$ python -q
>>> import numpy as np
>>> np.set_printoptions(precision=3, suppress=True, linewidth=100)
>>> def rd(a):
...     return np.round(a, 3) + 0
... 
>>> F = np.loadtxt("x.csv", delimiter=",")
>>> F
array([[0., 1., 1., 0.],
       [1., 0., 0., 1.],
       [1., 0., 0., 1.],
       [0., 1., 1., 0.]])
>>> [round(float(np.linalg.det(F[:i, :i])), 2) + 0 for i in range(1, 5)]
[0.0, -1.0, 0.0, 0.0]
>>> try:
...     np.linalg.cholesky(F)
... except np.linalg.LinAlgError as e:
...     print("failed:", e)
... 
failed: Matrix is not positive definite
>>> U, sig, vt = np.linalg.svd(F)
>>> rd(sig)
array([2., 2., 0., 0.])
>>> print(np.argmax(sig[:-1] / (sig[1:] + 1e-6)) + 1)
2
>>> out = U[:, :2] @ np.diag(sig[:2]) @ vt[:2]
>>> rd(np.linalg.norm(F - out) / np.linalg.norm(F))
np.float64(0.0)
>>> rd(np.abs(F - out).max())
np.float64(0.0)
>>> print(rd(out))
[[0. 1. 1. 0.]
 [1. 0. 0. 1.]
 [1. 0. 0. 1.]
 [0. 1. 1. 0.]]
>>> r = np.linalg.matrix_rank(F)
>>> print(r)
2
>>> N = np.linalg.svd(F)[2][r:].T
>>> print(np.linalg.matrix_rank(F.T @ F), np.linalg.matrix_rank(F @ F.T))
2 2
>>> [int(np.linalg.matrix_rank(np.delete(F, i, axis=0))) for i in range(4)]
[2, 2, 2, 2]
>>> [int(np.linalg.matrix_rank(F[:, :j + 1])) for j in range(4)]
[1, 2, 2, 2]
>>> rd(F @ N)
array([[0., 0.],
       [0., 0.],
       [0., 0.],
       [0., 0.]])
>>> print(rd(N @ N.T))
[[ 0.5  0.   0.  -0.5]
 [ 0.   0.5 -0.5  0. ]
 [ 0.  -0.5  0.5  0. ]
 [-0.5  0.   0.   0.5]]
>>> rng = np.random.default_rng(91)
>>> lab = rng.permutation(4)
>>> lab
array([1, 0, 2, 3])
>>> out = F[lab][:, lab]
>>> np.allclose(out, F)
False
>>> np.trace(out)
np.float64(0.0)
>>> mat = np.loadtxt("run18.csv", delimiter=",")
>>> mat
array([[ 0.816,  1.072, -0.601],
       [ 0.8  ,  1.   , -0.5  ]])
>>> U, sig, vt = np.linalg.svd(mat)
>>> np.argmax(sig[:-1] / (sig[1:] + 1e-6)) + 1
np.int64(1)
>>> out = U[:, :1] @ np.diag(sig[:1]) @ vt[:1]
>>> print(rd(np.linalg.norm(mat - out) / np.linalg.norm(mat)))
0.026
>>> rd(np.linalg.norm(mat - out, 2)), rd(sig[1])
(np.float64(0.053), np.float64(0.053))
